$ python -q
>>> import numpy as np
>>> import numpy.linalg as la
>>> np.set_printoptions(suppress=True, linewidth=200)
>>> feats = np.load("layer5.npy")
>>> feats
array([[ 0,  0,  0],
       [ 0,  0,  0],
       [ 0,  0,  0],
       [13,  4,  7],
       [ 4,  3,  5],
       [10,  3,  7],
       [ 6,  0,  2],
       [ 4,  3,  5],
       [ 0,  0,  0],
       [ 9,  1,  2],
       [ 9,  1,  2],
       [ 4,  3,  5],
       [15,  1,  4],
       [ 0,  0,  0],
       [ 6,  0,  2]])
>>> # rows 0 and 1 are equal
>>> d = la.norm(feats[:, None] - feats[None], axis=-1)
>>> np.flatnonzero(d[7] < d.mean() / 2)
array([ 4,  7, 11])
>>> la.matrix_rank(d ** 2)
np.int64(5)
>>> d[:5, :5].round(2)
array([[ 0.  ,  0.  ,  0.  , 15.3 ,  7.07],
       [ 0.  ,  0.  ,  0.  , 15.3 ,  7.07],
       [ 0.  ,  0.  ,  0.  , 15.3 ,  7.07],
       [15.3 , 15.3 , 15.3 ,  0.  ,  9.27],
       [ 7.07,  7.07,  7.07,  9.27,  0.  ]])
>>> d[7].round(2)
array([ 7.07,  7.07,  7.07,  9.27,  0.  ,  6.32,  4.69,  0.  ,  7.07,  6.16,  6.16,  0.  , 11.22,  7.07,  4.69])
>>> d.mean(axis=1).argmax()
np.int64(12)
>>> d[7].round(6).argsort(kind="stable")[:4]
array([ 4,  7, 11,  6])
>>> (d + 1e9 * np.eye(15)).round(6).argmin(axis=1)
array([ 1,  0,  0,  5,  7,  3, 14,  4,  0, 10,  9,  4,  3,  0,  6])
>>> X = np.load("a.npy")
>>> X
array([[6, 4, 0, 8, 3, 7],
       [7, 6, 0, 8, 1, 6],
       [0, 0, 0, 0, 0, 0],
       [6, 1, 0, 4, 5, 1],
       [2, 3, 0, 5, 2, 8],
       [5, 9, 0, 5, 9, 9]])
>>> # splits into 2 blocks
>>> np.abs(np.diag(la.qr(X)[1])) > 1e-9
array([ True,  True, False,  True,  True,  True])
>>> np.round(X @ la.pinv(X) @ X, 2)
array([[6., 4., 0., 8., 3., 7.],
       [7., 6., 0., 8., 1., 6.],
       [0., 0., 0., 0., 0., 0.],
       [6., 1., 0., 4., 5., 1.],
       [2., 3., 0., 5., 2., 8.],
       [5., 9., 0., 5., 9., 9.]])
>>> def softmax(z):
...     e = np.exp(z - z.max(axis=-1, keepdims=True))
...     return e / e.sum(axis=-1, keepdims=True)
... 
>>> np.round(softmax(X[2]), 2)
array([0.17, 0.17, 0.17, 0.17, 0.17, 0.17])
>>> np.round(softmax(X[2] + 4), 2)
array([0.17, 0.17, 0.17, 0.17, 0.17, 0.17])
>>> att = X @ X.T / np.sqrt(6)
>>> np.round(softmax(att), 2) + 0
array([[0.  , 0.  , 0.  , 0.  , 0.  , 1.  ],
       [0.  , 0.08, 0.  , 0.  , 0.  , 0.92],
       [0.17, 0.17, 0.17, 0.17, 0.17, 0.17],
       [0.  , 0.  , 0.  , 0.  , 0.  , 1.  ],
       [0.  , 0.  , 0.  , 0.  , 0.  , 1.  ],
       [0.  , 0.  , 0.  , 0.  , 0.  , 1.  ]])
>>> np.round(softmax(att)[2] @ X, 2)
array([4.33, 3.83, 0.  , 5.  , 3.33, 5.17])
>>> softmax(att).round(6).argmax(axis=1)
array([5, 5, 0, 5, 5, 5])
>>> U, sig, Vt = la.svd(X)
>>> np.argmax(sig[:-1] / (sig[1:] + 1e-6)) + 1
np.int64(5)
>>> out = U[:, :5] @ np.diag(sig[:5]) @ Vt[:5]
>>> la.matrix_rank(out)
np.int64(5)
>>> round(la.norm(X - out, 2), 2), round(sig[5], 2)
(np.float64(0.0), np.float64(0.0))
>>> X @ X
array([[153, 128,   0, 162, 131, 161],
       [164, 129,   0, 171, 123, 155],
       [  0,   0,   0,   0,   0,   0],
       [ 82,  58,   0, 102,  58, 101],
       [107, 109,   0, 110, 110, 125],
       [186, 187,   0, 222, 148, 247]])
>>> np.flatnonzero(la.matrix_power((X != 0) + (X.T != 0) + np.eye(6), 6)[5])
array([0, 1, 3, 4, 5])
>>> (la.matrix_power((X != 0) + (X.T != 0) + np.eye(6), 6) > 0).astype(int)
array([[1, 1, 0, 1, 1, 1],
       [1, 1, 0, 1, 1, 1],
       [0, 0, 1, 0, 0, 0],
       [1, 1, 0, 1, 1, 1],
       [1, 1, 0, 1, 1, 1],
       [1, 1, 0, 1, 1, 1]])
